$ python -q
>>> import numpy as np
>>> np.set_printoptions(precision=3, suppress=True, linewidth=200)
>>> feats = np.load("block5.npy")
>>> print(feats)
[[-1.  1.  1.  1.]
 [ 1. -1.  1.  1.]
 [ 1.  1. -1.  1.]
 [ 1.  1.  1. -1.]]
>>> rng = np.random.default_rng(846316)
>>> z = rng.permutation(4)
>>> B = feats[:, z] * rng.choice([-1, 1], 4)
>>> print(B)
[[ 1.  1. -1. -1.]
 [-1. -1. -1. -1.]
 [-1.  1. -1.  1.]
 [-1.  1.  1. -1.]]
>>> left, _, vt = np.linalg.svd(feats.T @ B)
>>> print(left @ vt)
[[-1.  0.  0.  0.]
 [ 0.  1.  0.  0.]
 [ 0.  0.  0. -1.]
 [ 0.  0. -1.  0.]]
>>> J = np.array([[3, -9, -7, 3], [1, 3, -7, 6], [-9, 2, 6, 8], [7, 3, -35, 27]])
>>> print(J)
[[  3  -9  -7   3]
 [  1   3  -7   6]
 [ -9   2   6   8]
 [  7   3 -35  27]]
>>> u, r1 = J[1], J[3]
>>> print(u @ r1)
423
>>> print(u @ u)
95
>>> pr = (u @ r1) / (u @ u) * u
>>> print(r1 - pr)
[  2.547 -10.358  -3.832   0.284]
>>> print(np.count_nonzero(J))
16
>>> print(J.mean(axis=0))
[  0.5   -0.25 -10.75  11.  ]
>>> print(J - J[0])
[[  0   0   0   0]
 [ -2  12   0   3]
 [-12  11  13   5]
 [  4  12 -28  24]]
>>> print(np.unravel_index(np.abs(J).argmax(), J.shape))
(np.int64(3), np.int64(2))
>>> print(np.diff(J, axis=0))
[[ -2  12   0   3]
 [-10  -1  13   2]
 [ 16   1 -41  19]]
>>> print(J.shape)
(4, 4)
>>> W0 = np.load("run7.npy")
>>> print(W0)
[[-0.406 -0.6    0.2  ]
 [ 0.191  0.8   -0.1  ]
 [-1.396  1.6    0.7  ]
 [-1.778  1.1    0.9  ]
 [ 0.779 -0.2   -0.4  ]
 [-1.192  0.1    0.6  ]
 [ 1.797  0.5   -0.9  ]
 [-0.393 -1.2    0.2  ]
 [-1.41  -1.1    0.7  ]
 [-0.178  0.6    0.1  ]]
>>> cen = (W0 - W0.mean(axis=0)) / W0.std(axis=0)
>>> print(np.argwhere(np.abs(cen) > 2))
[[6 0]
 [6 2]]
>>> coef = np.linalg.lstsq(np.delete(cen, 2, axis=1), cen[:, 2])[0]
>>> print(np.abs(coef).argmax())
0
>>> print(coef)
[-1.     0.004]
>>> x0 = np.array([0, 1, -1])
>>> a = np.maximum(W0 @ x0, 0)
>>> print(W0 * (a > 1e-9)[:, None])
[[-0.    -0.     0.   ]
 [ 0.191  0.8   -0.1  ]
 [-1.396  1.6    0.7  ]
 [-1.778  1.1    0.9  ]
 [ 0.779 -0.2   -0.4  ]
 [-0.     0.     0.   ]
 [ 1.797  0.5   -0.9  ]
 [-0.    -0.     0.   ]
 [-0.    -0.     0.   ]
 [-0.178  0.6    0.1  ]]
>>> B = J / np.linalg.norm(J, axis=1, keepdims=True)
>>> C2 = B @ B.T
>>> print(np.linalg.norm(B, axis=1))
[1. 1. 1. 1.]
>>> print(C2[0])
[ 1.     0.363 -0.381  0.586]
>>> print(C2)
[[ 1.     0.363 -0.381  0.586]
 [ 0.363  1.     0.023  0.968]
 [-0.381  0.023  1.    -0.084]
 [ 0.586  0.968 -0.084  1.   ]]
>>> M = np.loadtxt("arr.csv", delimiter=",")
>>> print(M)
[[-1. -1.  0.  0.]
 [ 1.  1.  0.  0.]
 [-3. -3.  0.  0.]]
>>> def softmax(z):
...     e = np.exp(z - z.max(axis=-1, keepdims=True))
...     return e / e.sum(axis=-1, keepdims=True)
... 
>>> print(softmax(M).sum(axis=1))
[1. 1. 1.]
>>> S = M @ M.T / np.sqrt(4)
>>> print(softmax(S).round(6).argmax(axis=1))
[2 1 2]
>>> r = np.linalg.matrix_rank(M)
>>> print(r)
1
>>> ns = np.linalg.svd(M)[2][r:].T
>>> print(np.linalg.matrix_rank(M.T @ M), np.linalg.matrix_rank(M @ M.T))
1 1
>>> print(np.round(M @ ns, 3) + 0)
[[0. 0. 0.]
 [0. 0. 0.]
 [0. 0. 0.]]
>>> print([int(np.linalg.matrix_rank(M[:, :j + 1])) for j in range(4)])
[1, 1, 1, 1]
>>> print(ns.shape)
(4, 3)
>>> print(np.allclose(M @ ns, 0))
True
>>> print(ns @ ns.T)
[[ 0.5 -0.5  0.   0. ]
 [-0.5  0.5  0.   0. ]
 [ 0.   0.   1.   0. ]
 [ 0.   0.   0.   1. ]]
>>> print([int(np.linalg.matrix_rank(M[:i])) for i in range(1, len(M) + 1)])
[1, 1, 1]
>>> left, s, vt = np.linalg.svd(M)
>>> V = vt[:(s > 1e-8).sum()]
>>> x0 = M[2] + 4 * M[0] + rng.integers(2) * np.eye(4)[2]
>>> print(x0)
[-7. -7.  0.  0.]
>>> print(np.allclose(V.T @ V @ x0, x0))
True
>>> print(V.T @ V)
[[0.5 0.5 0.  0. ]
 [0.5 0.5 0.  0. ]
 [0.  0.  0.  0. ]
 [0.  0.  0.  0. ]]
>>> print(np.linalg.matrix_rank(np.vstack([M, x0])))
1
>>> print(np.diag(V.T @ V))
[0.5 0.5 0.  0. ]
>>> m1 = np.load("a.npy")
>>> print(m1)
[[  1  -3   9 -27]
 [  1  -2   4  -8]
 [  1  -1   1  -1]
 [  1   0   0   0]]
>>> z = rng.permutation(4)
>>> print(z)
[2 1 3 0]
>>> B = m1[z][:, z]
>>> print(round(np.linalg.det(B), 3), np.round(np.linalg.det(m1[z]), 3))
12.0 12.0
>>> print(np.diag(B))
[ 1 -2  0  1]
>>> print(np.trace(B))
0
>>> print(np.allclose(B, m1))
False
>>> print(np.sort(np.abs(np.linalg.eigvals(B))))
[0.744 0.744 4.655 4.655]
>>> print(np.kron(np.eye(2, dtype=int), J))
[[  3  -9  -7   3   0   0   0   0]
 [  1   3  -7   6   0   0   0   0]
 [ -9   2   6   8   0   0   0   0]
 [  7   3 -35  27   0   0   0   0]
 [  0   0   0   0   3  -9  -7   3]
 [  0   0   0   0   1   3  -7   6]
 [  0   0   0   0  -9   2   6   8]
 [  0   0   0   0   7   3 -35  27]]
>>> print(round(float(np.linalg.eigvals(J).sum().real), 3))
39.0
>>> print(round(float(np.linalg.det(m1.T)), 3))
12.0
>>> arr = np.load("out12.npy")
>>> print(arr)
[[0 1 0]
 [0 0 1]
 [1 0 0]]
>>> B = arr / np.linalg.norm(arr, axis=1, keepdims=True)
>>> C2 = B @ B.T
>>> print((np.abs(C2) > 0.9).astype(int))
[[1 0 0]
 [0 1 0]
 [0 0 1]]
>>> print(np.argwhere(np.triu(np.abs(C2) > 0.95, 1)))
[]
>>> print(C2)
[[1. 0. 0.]
 [0. 1. 0.]
 [0. 0. 1.]]
>>> q, V = np.linalg.qr(arr[:, :1])[0], np.linalg.qr(arr[:, 1:])[0]
>>> s = np.linalg.svd(q.T @ V, compute_uv=False)
>>> print((s > 0.9).sum())
0
>>> print(round(np.linalg.norm(q @ q.T - V @ V.T, 2), 3))
1.0
>>> E = np.array([[-15.0, 12.0, -1.0, -5.0],
...     [-24.0, 21.0, -2.0, -10.0],
...     [-12.0, 12.0, -4.0, -5.0],
...     [-12.0, 12.0, -2.0, -7.0]])
>>> u = np.array([9, 0, 0, 9])
>>> B = m1 + np.outer(u, np.eye(4)[2])
>>> print(np.linalg.matrix_rank(B - m1))
1
>>> print(B)
[[  1.  -3.  18. -27.]
 [  1.  -2.   4.  -8.]
 [  1.  -1.   1.  -1.]
 [  1.   0.   9.   0.]]
